% ipython --no-banner

In [1]: import numpy as np

In [2]: from numpy import linalg as LA

In [3]: np.set_printoptions(precision=1, suppress=True, linewidth=200, sign=" ")

In [4]: rd = lambda a: np.round(a, 1) + 0

In [5]: X = 4 * np.eye(6) + np.eye(6, k=1)

In [6]: X
Out[6]: 
array([[ 4.,  1.,  0.,  0.,  0.,  0.],
       [ 0.,  4.,  1.,  0.,  0.,  0.],
       [ 0.,  0.,  4.,  1.,  0.,  0.],
       [ 0.,  0.,  0.,  4.,  1.,  0.],
       [ 0.,  0.,  0.,  0.,  4.,  1.],
       [ 0.,  0.,  0.,  0.,  0.,  4.]])

In [7]: O, vecs = LA.qr(X[:, :1])[0], LA.qr(X[:, 1:])[0]

In [8]: sigma = LA.svd(O.T @ vecs, compute_uv=False)

In [9]: (sigma > 0.9).sum()
Out[9]: np.int64(0)

In [10]: O, Rm = LA.qr(X)

In [11]: O
Out[11]: 
array([[ 1.,  0.,  0.,  0.,  0.,  0.],
       [-0.,  1.,  0.,  0.,  0.,  0.],
       [-0., -0.,  1.,  0.,  0.,  0.],
       [-0., -0., -0.,  1.,  0.,  0.],
       [-0., -0., -0., -0.,  1.,  0.],
       [-0., -0., -0., -0., -0.,  1.]])

In [12]: np.abs(np.diag(Rm))
Out[12]: array([ 4.,  4.,  4.,  4.,  4.,  4.])

In [13]: rng = np.random.default_rng(277162)

In [14]: labels = rng.permutation(6)

In [15]: labels
Out[15]: array([ 2,  3,  1,  4,  5,  0])

In [16]: Y = X[labels][:, labels]

In [17]: np.diag(Y)
Out[17]: array([ 4.,  4.,  4.,  4.,  4.,  4.])

In [18]: rd(LA.det(Y)), rd(LA.det(X[labels]))
Out[18]: (np.float64(4096.0), np.float64(-4096.0))

In [19]: np.trace(Y)
Out[19]: np.float64(24.0)

In [20]: np.allclose(Y, X)
Out[20]: False

In [21]: x = np.array([1, -2, 0, -2, 1, -2])

In [22]: rhs = X @ x

In [23]: rhs
Out[23]: array([ 2., -8., -2., -7.,  2., -8.])

In [24]: rd(LA.solve(X, 5 * rhs))
Out[24]: array([  5., -10.,   0., -10.,   5., -10.])

In [25]: rd(LA.solve(X, rhs))
Out[25]: array([ 1., -2.,  0., -2.,  1., -2.])

In [26]: r0 = np.array([5, 7, 6, -6, -7, 3])

In [27]: Y = X + np.outer(r0, np.eye(6)[5])

In [28]: Y
Out[28]: 
array([[ 4.,  1.,  0.,  0.,  0.,  5.],
       [ 0.,  4.,  1.,  0.,  0.,  7.],
       [ 0.,  0.,  4.,  1.,  0.,  6.],
       [ 0.,  0.,  0.,  4.,  1., -6.],
       [ 0.,  0.,  0.,  0.,  4., -6.],
       [ 0.,  0.,  0.,  0.,  0.,  7.]])

In [29]: LA.matrix_rank(Y - X)
Out[29]: np.int64(1)

In [30]: K = np.loadtxt("block17.csv", delimiter=",")

In [31]: K
Out[31]: 
array([[ 1.,  0.,  0.],
       [ 1.,  0.,  0.],
       [ 3.,  3.,  3.]])

In [32]: Y = np.array([[1, 0], [3, 0]])

In [33]: Z = np.kron(Y, K)

In [34]: rd(LA.norm(Z, 2)), rd(LA.norm(Y, 2) * LA.norm(K, 2))
Out[34]: (np.float64(16.6), np.float64(16.6))

In [35]: LA.matrix_rank(Z)
Out[35]: np.int64(2)
